>>> import numpy as np
>>> import numpy.linalg as la
>>> np.set_printoptions(suppress=True, linewidth=120)
>>> def rnd(a):
...     return np.round(a, 2) + 0
... 
>>> E = np.loadtxt("arr.csv", delimiter=",")
>>> E
array([[ 5., -5.,  5.,  1.,  5.],
       [ 5.,  5., -5.,  5.,  1.],
       [ 1.,  5.,  5., -5.,  5.],
       [ 5.,  1.,  5.,  5., -5.],
       [-5.,  5.,  1.,  5.,  5.]])
>>> vec = np.array([1, 0, -4, -2, 0])
>>> E @ np.ones(5)
array([11., 11., 11., 11., 11.])
>>> print(E @ vec)
[-17.  15.  -9. -25. -19.]
>>> la.norm(E @ vec) <= la.norm(E, 2) * la.norm(vec) + 1e-9
np.True_
>>> E @ (2 * vec)
array([-34.,  30., -18., -50., -38.])
>>> np.einsum("ij,j->i", E, vec)
array([-17.,  15.,  -9., -25., -19.])
>>> print(E @ np.eye(5)[3])
[ 1.  5. -5.  5.  5.]
>>> np.sign((E @ vec).round(6))
array([-1.,  1., -1., -1., -1.])
>>> U, sigma, vt = la.svd(E, full_matrices=False)
>>> print(rnd(np.sqrt((sigma ** 2).sum())), rnd(la.norm(E)))
22.47 22.47
>>> U.shape, sigma.shape, vt.shape
((5, 5), (5,), (5, 5))
>>> rnd(sigma / sigma[0])
array([1.  , 1.  , 0.93, 0.6 , 0.6 ])
>>> (sigma > 1e-8).sum()
np.int64(5)
>>> X = np.loadtxt("block19.csv", delimiter=",")
>>> print(X)
[[ 0.  0.  0.]
 [ 0.  2.  0.]
 [18. 10. 24.]
 [ 1.  4.  0.]
 [ 6.  7.  0.]
 [12.  5. 24.]
 [ 0.  0.  0.]
 [12.  5. 24.]
 [ 0.  0.  8.]
 [19. 12. 20.]
 [18. 10. 24.]
 [17. 15.  4.]
 [ 0.  0.  8.]
 [11. 10.  4.]
 [18. 10. 24.]
 [ 4.  3.  8.]
 [13.  7. 20.]
 [ 0.  3.  0.]
 [22. 18.  8.]
 [21. 16. 12.]
 [15. 11. 12.]
 [ 3.  1. 12.]
 [ 0.  0.  0.]
 [ 0.  0.  0.]
 [ 1.  4.  0.]]
>>> vec = np.array([2, 1, 2])
>>> y = X @ vec
>>> rnd(la.pinv(X) @ X)
array([[1., 0., 0.],
       [0., 1., 0.],
       [0., 0., 1.]])
>>> rng = np.random.default_rng(69952)
>>> y = y + 0.3 * rng.normal(size=25)
>>> print(rnd(y))
[-0.35  1.85 93.98  5.56 18.59 77.07  0.09 77.1  15.9  90.47 94.49 56.76 15.83 39.83 94.22 26.37 73.28  3.59 77.8
 81.91 65.02 31.02  0.06  0.43  6.16]
>>> beta, *_ = la.lstsq(X, y)
>>> rnd(la.norm(y - X @ beta))
np.float64(1.39)
>>> beta.round()
array([2., 1., 2.])
>>> basis = X[[19, 14]].astype(float)
>>> for _ in range(7):
...     labels = la.norm(X[:, None] - basis, axis=-1).argmin(axis=1)
...     basis = np.array([X[labels == j].mean(axis=0) for j in range(2)])
... 
>>> labels
array([0, 0, 1, 0, 0, 1, 0, 1, 0, 1, 1, 1, 0, 0, 1, 0, 1, 0, 1, 1, 1, 0, 0, 0, 0])
>>> print(rnd(basis))
[[ 1.86  2.43  2.86]
 [16.82 10.82 17.82]]
>>> print(np.bincount(labels))
[14 11]
